% python3 -q
>>> import numpy as np
>>> np.set_printoptions(precision=2, suppress=True, linewidth=120, legacy="1.25")
>>> def rd(a):
...     return np.round(a, 2) + 0
... 
>>> arr = np.load("case13.npy")
>>> arr
array([[ 0.8 ,  1.8 , -1.62,  0.6 ,  1.  ,  0.  , -0.1 ],
       [-0.1 ,  0.7 ,  0.13, -1.1 ,  1.7 ,  0.1 ,  0.6 ],
       [ 0.6 , -1.2 , -1.22, -0.5 ,  1.8 , -1.1 , -0.9 ],
       [ 0.4 , -0.6 , -0.82,  0.2 ,  0.7 , -1.  , -1.4 ],
       [ 0.8 , -0.2 , -1.65, -0.6 ,  2.  ,  1.1 ,  1.8 ],
       [ 1.3 , -1.5 , -2.64, -0.6 , -0.7 ,  0.8 , -0.1 ],
       [-0.5 ,  0.  ,  1.02,  0.  ,  0.1 , -0.9 , -1.  ],
       [-0.6 , -0.3 ,  1.3 ,  0.8 , -1.  , -1.4 , -1.1 ],
       [ 0.6 ,  0.6 , -1.27,  0.6 ,  1.  ,  0.7 ,  0.9 ],
       [-0.5 , -1.7 ,  1.03, -1.1 ,  0.6 , -0.3 , -1.1 ],
       [ 0.  , -0.8 , -0.04, -1.6 , -1.4 , -0.9 , -0.1 ]])
>>> Y = np.c_[arr[:, :5] @ np.array([[0, 3, 1, 1, 1],
...     [1, 3, 2, 0, 0],
...     [2, 1, 0, 2, 1],
...     [3, 1, 0, 2, 0],
...     [0, 0, 0, 0, 1]]), np.array([0, -2, 0, 2, 2, 0, -2, 0, -2, 2, 2])]
>>> rd(Y)
array([[ 0.36,  6.78,  4.4 , -1.24,  0.18,  0.  ],
       [-2.34,  0.83,  1.3 , -2.04,  1.73, -2.  ],
       [-5.14, -3.52, -1.8 , -2.84,  1.18,  0.  ],
       [-1.64, -1.22, -0.8 , -0.84,  0.28,  2.  ],
       [-5.3 , -0.45,  0.4 , -3.7 ,  1.15,  2.  ],
       [-8.58, -3.84, -1.7 , -5.18, -2.04,  0.  ],
       [ 2.04, -0.48, -0.5 ,  1.54,  0.62, -2.  ],
       [ 4.7 , -0.6 , -1.2 ,  3.6 , -0.3 ,  0.  ],
       [-0.14,  2.93,  1.8 , -0.74,  0.33, -2.  ],
       [-2.94, -6.67, -3.9 , -0.64,  1.13,  2.  ],
       [-5.68, -4.04, -1.6 , -3.28, -1.44,  2.  ]])
>>> rd(np.linalg.lstsq(arr, Y[:, 0])[0])
array([0., 1., 2., 3., 0., 0., 0.])
>>> np.linalg.matrix_rank(Y)
6
>>> np.linalg.matrix_rank(np.c_[arr, Y])
8
>>> rd(np.linalg.norm(Y - arr @ np.linalg.lstsq(arr, Y)[0], axis=0))
array([0.  , 0.  , 0.  , 0.  , 0.  , 4.11])
>>> rd(np.linalg.norm(np.linalg.qr(arr)[0].T @ Y, axis=0) ** 2 / ((Y ** 2).sum(axis=0) + 1e-12))
array([1. , 1. , 1. , 1. , 1. , 0.4])
>>> U, sig, VT = np.linalg.svd(arr)
>>> rd(sig)
array([5.91, 4.27, 3.5 , 3.09, 1.75, 0.99, 0.03])
>>> np.argmax(sig[:-1] / (sig[1:] + 1e-6)) + 1
6
>>> Y = U[:, :6] @ np.diag(sig[:6]) @ VT[:6]
>>> np.linalg.matrix_rank(arr, rtol=0.05)
6
>>> J = np.load("mat.npy")
>>> J
array([[ 0,  0, -2,  0,  0],
       [-3,  0,  0,  0,  0],
       [ 2,  0, -1,  0, -1],
       [ 0,  0, -3,  0,  0],
       [-1,  0,  0,  0,  0],
       [ 0,  2,  0, -1,  0]])
>>> np.abs(J).max()
3
>>> np.linalg.matrix_rank(J)
4
>>> np.zeros(6, 5)
Traceback (most recent call last):
  File "<python-input-21>", line 1, in <module>
    np.zeros(6, 5)
    ~~~~~~~~^^^^^^
TypeError: Cannot interpret '5' as a data type
